$ python -q
>>> import numpy as np
>>> from numpy import linalg as LA
>>> np.set_printoptions(precision=2, suppress=True, linewidth=100, floatmode="fixed")
>>> K = np.loadtxt("mat.csv", delimiter=",")
>>> print(K)
[[ 0.00  0.00  0.00]
 [ 0.00 -1.00  0.00]
 [-1.00 -2.00  1.00]]
>>> # triangular: eigenvalues sit on the diagonal
>>> t3 = np.stack([K, 5 * K, K[::-1]])
>>> print(LA.det(t3))
[0.00 0.00 0.00]
>>> (t3 @ K.T).shape
(3, 3, 3)
>>> theta = np.radians(30)
>>> R = np.eye(3)
>>> R[1, 1] = R[2, 2] = np.cos(theta)
>>> R[1, 2], R[2, 1] = -np.sin(theta), np.sin(theta)
>>> R
array([[ 1.00,  0.00,  0.00],
       [ 0.00,  0.87, -0.50],
       [ 0.00,  0.50,  0.87]])
>>> Y = K @ R.T
>>> np.allclose(K @ K.T, Y @ Y.T)
True
>>> round(LA.det(R), 2), np.round(np.trace(R), 2)
(np.float64(1.0), np.float64(2.73))
>>> np.round(K @ LA.pinv(K) @ K, 2) + 0
array([[ 0.00,  0.00,  0.00],
       [ 0.00, -1.00,  0.00],
       [-1.00, -2.00,  1.00]])
>>> np.allclose(K[:-1].T @ LA.lstsq(K[:-1].T, K[-1])[0], K[-1])
False
>>> LA.matrix_rank(K, rtol=0.1)
np.int64(2)
>>> np.argsort(-LA.norm(K, axis=0).round(6), kind="stable")[:3]
array([1, 0, 2])
>>> rk = LA.matrix_rank(K)
>>> rk
np.int64(2)
>>> N = LA.svd(K)[2][rk:].T
>>> np.allclose(K @ N, 0)
True
>>> np.round(K @ N, 2) + 0
array([[0.00],
       [0.00],
       [0.00]])
>>> np.round(N[:, 0] / N[np.abs(N[:, 0]).round(6).argmax(), 0], 2) + 0
array([1.00, 0.00, 1.00])
>>> [int(LA.matrix_rank(np.delete(K, i, axis=0))) for i in range(3)]
[2, 1, 1]
>>> [int(LA.matrix_rank(K[:, :j + 1])) for j in range(3)]
[1, 2, 2]
>>> feats = np.array([[0.0, 1.0, 1.0, 1.0],
...     [1.0, 0.0, 1.0, 1.0],
...     [1.0, 1.0, 0.0, 1.0],
...     [1.0, 1.0, 1.0, 0.0]])
>>> # symmetric, so the eigenvalues are real
>>> evals, V = LA.eig(feats)
>>> evals
array([-1.00,  3.00, -1.00, -1.00])
>>> X = np.load("arr.npy")
>>> X
array([[3, 5, 3],
       [3, 5, 3],
       [3, 5, 4]])
>>> # rows and columns are dependent
>>> np.allclose(X @ X.T, X.T @ X)
False
>>> np.trace(X)
np.int64(12)
>>> np.round(np.sort(np.abs(LA.eigvals(X))), 2) + 0
array([ 0.00,  0.71, 11.29])
>>> (X - X.T) / 2
array([[ 0.00,  1.00,  0.00],
       [-1.00,  0.00, -1.00],
       [ 0.00,  1.00,  0.00]])
>>> print(round(float(LA.det(X)), 2))
0.0
>>> np.round(np.abs(LA.eigvals(X)).max(), 2)
np.float64(11.29)
>>> U, s, VT = LA.svd(X)
>>> s.round(2) + 0
array([11.64,  0.71,  0.00])
>>> Y = U[:, :2] @ np.diag(s[:2]) @ VT[:2]
>>> np.round(LA.norm(X - Y) / LA.norm(X), 2)
np.float64(0.0)
>>> LA.matrix_rank(X, rtol=0.05)
np.int64(2)
>>> round(LA.norm(X - Y, 2), 2), np.round(s[2], 2)
(np.float64(0.0), np.float64(0.0))
>>> np.kron(np.eye(2, dtype=int), X)
array([[3, 5, 3, 0, 0, 0],
       [3, 5, 3, 0, 0, 0],
       [3, 5, 4, 0, 0, 0],
       [0, 0, 0, 3, 5, 3],
       [0, 0, 0, 3, 5, 3],
       [0, 0, 0, 3, 5, 4]])
>>> np.round(np.poly(X), 2) + 0
array([  1.00, -12.00,   8.00,   0.00])
>>> A = np.array([[0, 1, 1, 1], [1, 0, 1, 0], [1, 1, 0, 1], [1, 0, 1, 0]])
>>> A
array([[0, 1, 1, 1],
       [1, 0, 1, 0],
       [1, 1, 0, 1],
       [1, 0, 1, 0]])
>>> # row 3 repeats row 1
>>> print(np.abs(np.diag(LA.qr(A)[1])) > 1e-9)
[ True  True  True False]
>>> np.allclose(A[:-1].T @ LA.lstsq(A[:-1].T, A[-1])[0], A[-1])
True
>>> round(np.trace(LA.pinv(A) @ A), 2)
np.float64(3.0)
>>> LA.lstsq(A[:-1].T, A[-1])[2]
np.int32(3)
>>> np.round(A @ LA.pinv(A) @ A, 2) + 0
array([[0.00, 1.00, 1.00, 1.00],
       [1.00, 0.00, 1.00, 0.00],
       [1.00, 1.00, 0.00, 1.00],
       [1.00, 0.00, 1.00, 0.00]])
>>> F = np.loadtxt("layer11.csv", delimiter=",")
>>> F
array([[-0.12, -0.99,  0.06],
       [ 0.74, -0.14, -0.66],
       [ 0.66, -0.03,  0.75]])
>>> vec = np.array([2, 3, 2])
>>> target = F @ vec
>>> target
array([-3.09, -0.24,  2.72])
>>> print(np.round(LA.solve(F.T, F[1]), 2) + 0)
[0.00 1.00 0.00]
>>> np.round(LA.solve(F, F[:, 1]), 2) + 0
array([0.00, 1.00, 0.00])
>>> Y = np.array([[3, 1], [-1, -2], [-3, 1]])
>>> print(np.einsum("ik,kj->ji", K, Y))
[[ 0.00  1.00 -4.00]
 [ 0.00  2.00  4.00]]
>>> print(LA.matrix_rank(K @ Y))
2
>>> print(LA.matrix_rank(np.vstack([K, Y.T])))
3
>>> print(Y.T @ K.T)
[[ 0.00  1.00 -4.00]
 [ 0.00  2.00  4.00]]
>>> K @ Y
array([[ 0.00,  0.00],
       [ 1.00,  2.00],
       [-4.00,  4.00]])
>>> np.einsum("ik,kj->ij", K, Y)
array([[ 0.00,  0.00],
       [ 1.00,  2.00],
       [-4.00,  4.00]])
>>> np.einsum("ij->j", K)
array([-1.00, -3.00,  1.00])
